>>> import numpy as np
>>> np.set_printoptions(precision=3, suppress=True, linewidth=200, floatmode="fixed")
>>> def rd(a):
...     return np.round(a, 3) + 0
... 
>>> M = np.load("data.npy")
>>> M
array([[4.000, 3.000, 3.000, 3.000, 3.000, 0.000, 0.000],
       [3.000, 4.000, 3.000, 3.000, 3.000, 0.000, 0.000],
       [3.000, 3.000, 4.000, 3.000, 3.000, 0.000, 0.000],
       [3.000, 3.000, 3.000, 4.000, 3.000, 0.000, 0.000],
       [3.000, 3.000, 3.000, 3.000, 4.000, 0.000, 0.000],
       [0.000, 0.000, 0.000, 0.000, 0.000, 4.000, 0.000],
       [0.000, 0.000, 0.000, 0.000, 0.000, 0.000, 4.000]])
>>> rd(np.abs(np.linalg.eigvals(M)).max())
np.float64(16.0)
>>> rd(np.linalg.det(M))
np.float64(256.0)
>>> np.allclose(M, M.T)
True
>>> np.trace(M)
np.float64(28.0)
>>> np.allclose(M @ M.T, M.T @ M)
True
>>> (M + M.T) / 2
array([[4.000, 3.000, 3.000, 3.000, 3.000, 0.000, 0.000],
       [3.000, 4.000, 3.000, 3.000, 3.000, 0.000, 0.000],
       [3.000, 3.000, 4.000, 3.000, 3.000, 0.000, 0.000],
       [3.000, 3.000, 3.000, 4.000, 3.000, 0.000, 0.000],
       [3.000, 3.000, 3.000, 3.000, 4.000, 0.000, 0.000],
       [0.000, 0.000, 0.000, 0.000, 0.000, 4.000, 0.000],
       [0.000, 0.000, 0.000, 0.000, 0.000, 0.000, 4.000]])
>>> A2 = np.linalg.inv(M)
>>> rd(np.linalg.det(M) * A2)
array([[208.000, -48.000, -48.000, -48.000, -48.000,   0.000,   0.000],
       [-48.000, 208.000, -48.000, -48.000, -48.000,   0.000,   0.000],
       [-48.000, -48.000, 208.000, -48.000, -48.000,   0.000,   0.000],
       [-48.000, -48.000, -48.000, 208.000, -48.000,   0.000,   0.000],
       [-48.000, -48.000, -48.000, -48.000, 208.000,   0.000,   0.000],
       [  0.000,   0.000,   0.000,   0.000,   0.000,  64.000,   0.000],
       [  0.000,   0.000,   0.000,   0.000,   0.000,   0.000,  64.000]])
>>> rd(np.linalg.det(M) * np.linalg.det(A2))
np.float64(1.0)
